In [1]: import numpy as np

In [2]: from numpy import linalg as LA

In [3]: np.set_printoptions(precision=2, suppress=True, linewidth=160, floatmode="fixed")

In [4]: arr = np.load("mat.npy")

In [5]: print(arr)
[[0 0 1 0]
 [0 0 0 1]
 [1 0 0 0]
 [0 1 0 0]]

In [6]: # keeps lengths

In [7]: w1 = np.array([[3, 4, 3], [3, 2, 4], [3, 4, 1], [3, 4, 0]])

In [8]: b = np.array([0, 3, 2])

In [9]: hid = np.maximum(arr @ w1 + b, 0)

In [10]: print(LA.matrix_rank(hid))
3

In [11]: print((hid > 0).mean(axis=0))
[1.00 1.00 1.00]

In [12]: basis = np.array([[-1, 2], [0, 1], [-3, 1]])

In [13]: print((hid @ basis).round(6).argmax(axis=1))
[1 1 1 1]

In [14]: print(hid @ basis)
[[-12  16]
 [ -9  15]
 [-18  18]
 [-21  17]]

In [15]: print(w1 @ basis)
[[-12  13]
 [-15  12]
 [ -6  11]
 [ -3  10]]

In [16]: vec = np.array([5, -5, 4, 5])

In [17]: print(4 - LA.matrix_rank(arr - np.eye(4), tol=1e-8))
2

In [18]: print(np.round(LA.det(arr), 2))
1.0

In [19]: print(np.round(LA.norm(vec), 2), round(float(LA.norm(arr @ vec)), 2))
9.54 9.54

In [20]: print(np.abs(LA.eigvals(arr)))
[1.00 1.00 1.00 1.00]

In [21]: print(np.flatnonzero(LA.matrix_power((arr != 0) + (arr.T != 0) + np.eye(4), 4)[2]))
[0 2]

In [22]: print(np.sort(LA.eigvals(arr).real))
[-1.00 -1.00  1.00  1.00]

In [23]: print((LA.matrix_power((arr != 0) + (arr.T != 0) + np.eye(4), 4) > 0).astype(int))
[[1 0 1 0]
 [0 1 0 1]
 [1 0 1 0]
 [0 1 0 1]]

In [24]: print(round(float(LA.det(arr)), 2))
1.0

In [25]: W0 = np.loadtxt("arr.csv", delimiter=",")

In [26]: print(W0)
[[ 2.00  5.00  1.00 -2.00  4.00]
 [ 5.00 -2.00  2.00  6.00 -1.00]
 [ 1.00  2.00  0.00 -4.00 -3.00]
 [-2.00  6.00 -4.00 -2.00 -6.00]
 [ 4.00 -1.00 -3.00 -6.00  6.00]]

In [27]: vals, evecs = LA.eig(W0)

In [28]: print(round(np.prod(vals), 2))
13048.0

In [29]: print(np.sort(LA.eigvals(W0.T)))
[-11.79  -5.00   3.14   6.12  11.52]

In [30]: print(vals)
[-11.79  -5.00  11.52   6.12   3.14]

In [31]: rng = np.random.default_rng(33091)

In [32]: lab = rng.permutation(5)

In [33]: out = W0[:, lab] * rng.choice([-1, 1], 5)

In [34]: print(out)
[[-2.00 -1.00 -2.00  4.00  5.00]
 [ 6.00 -2.00 -5.00 -1.00 -2.00]
 [-4.00 -0.00 -1.00 -3.00  2.00]
 [-2.00  4.00  2.00 -6.00  6.00]
 [-6.00  3.00 -4.00  6.00 -1.00]]

In [35]: Uu, _, vt = LA.svd(W0.T @ out)

In [36]: print(np.round(Uu @ vt, 2) + 0)
[[ 0.00  0.00 -1.00  0.00  0.00]
 [ 0.00  0.00  0.00  0.00  1.00]
 [ 0.00 -1.00  0.00  0.00  0.00]
 [ 1.00  0.00  0.00  0.00  0.00]
 [ 0.00  0.00  0.00  1.00  0.00]]

In [37]: print(np.round(LA.lstsq(W0, out)[0], 2) + 0)
[[ 0.00  0.00 -1.00  0.00  0.00]
 [ 0.00  0.00  0.00  0.00  1.00]
 [ 0.00 -1.00  0.00  0.00  0.00]
 [ 1.00  0.00  0.00  0.00  0.00]
 [ 0.00  0.00  0.00  1.00  0.00]]

In [38]: vals, evecs = LA.eigh(W0)

In [39]: vec = np.array([-7, -9, 5, -3, -3])

In [40]: print(np.abs(W0).sum(axis=1).max(), round(float(np.abs(vals).max()), 2))
20.0 11.79

In [41]: print(LA.eigvalsh(W0[1:, 1:]))
[-11.24  -0.49   3.18  10.55]

In [42]: print((np.sign(evecs[:, -1].round(6)) == np.sign(evecs[0, -1].round(6))).astype(int))
[1 0 0 0 1]

In [43]: out = np.array([[1, 1, 3, 2, 2, 1, 0, 3],
    ...:     [3, 3, 3, 3, 3, 1, 3, 2],
    ...:     [3, 3, 3, 0, 3, 0, 2, 1],
    ...:     [3, 3, 0, 1, 0, 1, 2, 2],
    ...:     [1, 2, 0, 0, 0, 0, 0, 3],
    ...:     [1, 3, 2, 2, 1, 3, 2, 3],
    ...:     [2, 3, 0, 3, 3, 0, 2, 1],
    ...:     [1, 0, 2, 0, 2, 0, 1, 2]])

In [44]: out[-1] = out[0]

In [45]: K = out + 0.1 * np.eye(8)

In [46]: print(K)
[[1.10 1.00 3.00 2.00 2.00 1.00 0.00 3.00]
 [3.00 3.10 3.00 3.00 3.00 1.00 3.00 2.00]
 [3.00 3.00 3.10 0.00 3.00 0.00 2.00 1.00]
 [3.00 3.00 0.00 1.10 0.00 1.00 2.00 2.00]
 [1.00 2.00 0.00 0.00 0.10 0.00 0.00 3.00]
 [1.00 3.00 2.00 2.00 1.00 3.10 2.00 3.00]
 [2.00 3.00 0.00 3.00 3.00 0.00 2.10 1.00]
 [1.00 1.00 3.00 2.00 2.00 1.00 0.00 3.10]]

In [47]: Uu, sigma, vt = LA.svd(K)

In [48]: print(sigma)
[14.89  4.84  4.14  3.08  2.56  1.36  0.47  0.01]

In [49]: out = Uu[:, :7] @ np.diag(sigma[:7]) @ vt[:7]

In [50]: print(LA.matrix_rank(out))
7

In [51]: print(np.round(LA.norm(K - out, 2), 2), round(sigma[7], 2))
0.01 0.01

In [52]: print(LA.cond(K) > 100)
True

In [53]: print((K + K.T) / 2)
[[1.10 2.00 3.00 2.50 1.50 1.00 1.00 2.00]
 [2.00 3.10 3.00 3.00 2.50 2.00 3.00 1.50]
 [3.00 3.00 3.10 0.00 1.50 1.00 1.00 2.00]
 [2.50 3.00 0.00 1.10 0.00 1.50 2.50 2.00]
 [1.50 2.50 1.50 0.00 0.10 0.50 1.50 2.50]
 [1.00 2.00 1.00 1.50 0.50 3.10 1.00 2.00]
 [1.00 3.00 1.00 2.50 1.50 1.00 2.10 0.50]
 [2.00 1.50 2.00 2.00 2.50 2.00 0.50 3.10]]

In [54]: print(np.allclose(K @ K.T, K.T @ K))
False

In [55]: print((K - K.T) / 2)
[[ 0.00 -1.00  0.00 -0.50  0.50  0.00 -1.00  1.00]
 [ 1.00  0.00  0.00  0.00  0.50 -1.00  0.00  0.50]
 [ 0.00  0.00  0.00  0.00  1.50 -1.00  1.00 -1.00]
 [ 0.50  0.00  0.00  0.00  0.00 -0.50 -0.50  0.00]
 [-0.50 -0.50 -1.50  0.00  0.00 -0.50 -1.50  0.50]
 [ 0.00  1.00  1.00  0.50  0.50  0.00  1.00  1.00]
 [ 1.00  0.00 -1.00  0.50  1.50 -1.00  0.00  0.50]
 [-1.00 -0.50  1.00  0.00 -0.50 -1.00 -0.50  0.00]]

In [56]: print(np.trace(K))
16.8

In [57]: print(np.round(LA.det(K), 2))
-20.3
